In [1]: import numpy as np

In [2]: import numpy.linalg as la

In [3]: np.set_printoptions(precision=2, suppress=True, linewidth=200)

In [4]: def rnd(a):
   ...:     return np.round(a, 2) + 0
   ...: 

In [5]: rng = np.random.default_rng(25519)

In [6]: E = np.eye(3, dtype=int)[rng.permutation(3)] * np.array([-4, 5, -1])

In [7]: E
Out[7]: 
array([[-4,  0,  0],
       [ 0,  5,  0],
       [ 0,  0, -1]])

In [8]: hat = np.triu(np.array([[2, -1, 3], [3, 5, -2], [-4, 3, -5]]), 1) + np.eye(3)

In [9]: out = hat @ E @ la.inv(hat)

In [10]: la.matrix_rank(out)
Out[10]: np.int64(3)

In [11]: rnd(la.det(out))
Out[11]: np.float64(20.0)

In [12]: def softmax(z):
    ...:     e = np.exp(z - z.max(axis=-1, keepdims=True))
    ...:     return e / e.sum(axis=-1, keepdims=True)
    ...: 

In [13]: rnd(softmax(E[1] + 5))
Out[13]: array([0.01, 0.99, 0.01])

In [14]: att = E @ E.T / np.sqrt(3)

In [15]: rnd(softmax(att)[1] @ E)
Out[15]: array([0., 5., 0.])

In [16]: softmax(att).round(6).argmax(axis=1)
Out[16]: array([0, 1, 2])

In [17]: rnd(softmax(att + np.triu(np.full(att.shape, -np.inf), 1)))
Out[17]: 
array([[1.  , 0.  , 0.  ],
       [0.  , 1.  , 0.  ],
       [0.26, 0.26, 0.47]])

In [18]: lab = rng.permutation(3)

In [19]: lab
Out[19]: array([1, 0, 2])

In [20]: out = E[lab][:, lab]

In [21]: out
Out[21]: 
array([[ 5,  0,  0],
       [ 0, -4,  0],
       [ 0,  0, -1]])

In [22]: rnd(la.det(out)), rnd(la.det(E[lab]))
Out[22]: (np.float64(20.0), np.float64(-20.0))

In [23]: np.diag(out)
Out[23]: array([ 5, -4, -1])

In [24]: rnd(np.sort(np.abs(la.eigvals(out))))
Out[24]: array([1., 4., 5.])

In [25]: np.trace(out)
Out[25]: np.int64(0)

In [26]: rnd(np.sort(la.eigvals(E)))
Out[26]: array([-4., -1.,  5.])

In [27]: [int(la.matrix_rank(la.matrix_power(E, p))) for p in range(1, 4)]
Out[27]: [3, 3, 3]

In [28]: E @ E
Out[28]: 
array([[16,  0,  0],
       [ 0, 25,  0],
       [ 0,  0,  1]])

In [29]: la.matrix_rank(E - E[0, 0] * np.eye(3))
Out[29]: np.int64(2)

In [30]: rnd(la.eigvalsh(E).min())
Out[30]: np.float64(-4.0)

In [31]: [round(float(la.det(E[:i, :i])), 2) + 0 for i in range(1, 4)]
Out[31]: [-4.0, -20.0, 20.0]

In [32]: data = np.loadtxt("run14.csv", delimiter=",")

In [33]: data
Out[33]: 
array([[4., 1., 0., 0.],
       [0., 4., 1., 0.],
       [0., 0., 4., 1.],
       [0., 0., 0., 4.]])

In [34]: np.prod(np.diag(data)), rnd(la.det(data))
Out[34]: (np.float64(256.0), np.float64(256.0))

In [35]: la.matrix_rank(data - data[0, 0] * np.eye(4))
Out[35]: np.int64(3)

In [36]: x = np.array([-3, 0, -3, -1])

In [37]: target = data @ x

In [38]: target
Out[38]: array([-12.,  -3., -13.,  -4.])

In [39]: rnd(la.solve(data, target))
Out[39]: array([-3.,  0., -3., -1.])

In [40]: rnd(la.solve(data, target + data[:, 1]))
Out[40]: array([-3.,  1., -3., -1.])

In [41]: lab = rng.permutation(4)

In [42]: lab
Out[42]: array([0, 1, 3, 2])

In [43]: out = data[lab][:, lab]

In [44]: np.allclose(out, data)
Out[44]: False

In [45]: rnd(la.det(out)), rnd(la.det(data[lab]))
Out[45]: (np.float64(256.0), np.float64(-256.0))

In [46]: out
Out[46]: 
array([[4., 1., 0., 0.],
       [0., 4., 0., 1.],
       [0., 0., 4., 0.],
       [0., 0., 1., 4.]])

In [47]: q, evecs = la.qr(data[:, :1])[0], la.qr(data[:, 1:])[0]

In [48]: s = la.svd(q.T @ evecs, compute_uv=False)

In [49]: rnd(la.norm(q @ q.T - evecs @ evecs.T, 2))
Out[49]: np.float64(1.0)

In [50]: rnd(s)
Out[50]: array([0.25])

In [51]: rnd(np.degrees(np.arccos(s.clip(0, 1))))
Out[51]: array([75.52])

In [52]: data @ data
Out[52]: 
array([[16.,  8.,  1.,  0.],
       [ 0., 16.,  8.,  1.],
       [ 0.,  0., 16.,  8.],
       [ 0.,  0.,  0., 16.]])

In [53]: (data - data.T) / 2
Out[53]: 
array([[ 0. ,  0.5,  0. ,  0. ],
       [-0.5,  0. ,  0.5,  0. ],
       [ 0. , -0.5,  0. ,  0.5],
       [ 0. ,  0. , -0.5,  0. ]])

In [54]: rnd(np.sort(np.abs(la.eigvals(data))))
Out[54]: array([4., 4., 4., 4.])

In [55]: feats = np.loadtxt("test6.csv", delimiter=",")

In [56]: rnd(feats)
Out[56]: 
array([[-0.45,  0.35,  0.25],
       [-0.57, -0.58, -0.14],
       [-0.68,  0.13, -0.03],
       [ 0.  , -0.09,  0.95],
       [-0.11,  0.72, -0.11]])

In [57]: out = np.array([[-2, -2], [2, 2]])

In [58]: Z = np.kron(out, feats)

In [59]: rnd(Z)
Out[59]: 
array([[ 0.91, -0.7 , -0.5 ,  0.91, -0.7 , -0.5 ],
       [ 1.13,  1.17,  0.28,  1.13,  1.17,  0.28],
       [ 1.36, -0.27,  0.06,  1.36, -0.27,  0.06],
       [ 0.  ,  0.17, -1.9 ,  0.  ,  0.17, -1.9 ],
       [ 0.23, -1.43,  0.23,  0.23, -1.43,  0.23],
       [-0.91,  0.7 ,  0.5 , -0.91,  0.7 ,  0.5 ],
       [-1.13, -1.17, -0.28, -1.13, -1.17, -0.28],
       [-1.36,  0.27, -0.06, -1.36,  0.27, -0.06],
       [ 0.  , -0.17,  1.9 ,  0.  , -0.17,  1.9 ],
       [-0.23,  1.43, -0.23, -0.23,  1.43, -0.23]])

In [60]: rnd(la.norm(data) ** 2 / la.norm(data, 2) ** 2)
Out[60]: np.float64(2.87)

In [61]: rnd(la.norm(data, axis=0))
Out[61]: array([4.  , 4.12, 4.12, 4.12])

In [62]: rnd(la.norm(data, axis=1))
Out[62]: array([4.12, 4.12, 4.12, 4.  ])

In [63]: rnd(la.norm(data, "nuc"))
Out[63]: np.float64(16.19)

In [64]: rnd(la.norm(data[0] - data[1]))
Out[64]: np.float64(5.1)
